$ ipython --no-banner

In [1]: import numpy as np

In [2]: np.set_printoptions(precision=3, suppress=True, linewidth=120)

In [3]: def rd(a):
   ...:     return np.round(a, 3) + 0
   ...: 

In [4]: m1 = np.loadtxt("dump.csv", delimiter=",")

In [5]: m1
Out[5]: 
array([[ -2.,  -8., -10.,  -4.,   0.,   8.],
       [ -1.,  -4.,  -5.,  -2.,   0.,   4.],
       [  2.,   8.,  10.,   4.,   0.,  -8.],
       [ 33.,  24.,   9.,  26.,  12.,  16.],
       [-34., -28., -14., -28., -12., -12.],
       [ -9.,  -9.,  -6.,  -8.,  -3.,  -1.]])

In [6]: left, s, Vh = np.linalg.svd(m1)

In [7]: V = Vh[:(s > 1e-8).sum()]

In [8]: rng = np.random.default_rng(29184)

In [9]: x0 = m1[2] + -2 * m1[3] + rng.integers(2) * np.eye(6)[5]

In [10]: x0
Out[10]: array([-64., -40.,  -8., -48., -24., -40.])

In [11]: np.allclose(V.T @ V @ x0, x0)
Out[11]: True

In [12]: W0 = np.load("x.npy")

In [13]: rd(W0)
Out[13]: 
array([[-0.798,  2.04 , -1.289, -2.774,  0.506, -0.076,  0.745,  0.881,  0.503],
       [-1.596, -1.653,  0.59 , -0.319, -1.64 , -0.381,  0.431,  2.687,  0.168],
       [-0.16 ,  0.465, -0.434, -0.246, -0.403,  1.866, -3.306,  0.836, -0.488],
       [ 0.638, -0.572,  2.452, -1.245,  0.867,  1.357, -0.032, -0.073,  2.259],
       [-1.437,  0.032,  1.239, -1.414, -1.822,  0.426,  0.105, -2.258, -1.338],
       [-0.319,  2.077,  1.893,  0.612, -0.326, -2.369, -1.251,  0.384,  0.441],
       [-1.915, -1.296,  0.279, -0.486,  2.799, -0.912, -0.883, -0.277, -0.905],
       [-0.16 , -1.255, -1.568, -0.632, -0.93 , -1.472, -1.298, -1.308,  2.261],
       [-2.554,  0.996, -0.37 ,  1.893,  0.134,  1.317,  0.537, -0.514,  1.568]])

In [14]: rd(np.sort(np.abs(np.linalg.eigvals(W0))))
Out[14]: array([4., 4., 4., 4., 4., 4., 4., 4., 4.])

In [15]: np.allclose(W0 @ W0.T, W0.T @ W0)
Out[15]: True

In [16]: rd(np.linalg.det(W0))
Out[16]: np.float64(262144.0)

In [17]: W0.inv()
AttributeError: 'numpy.ndarray' object has no attribute 'inv'
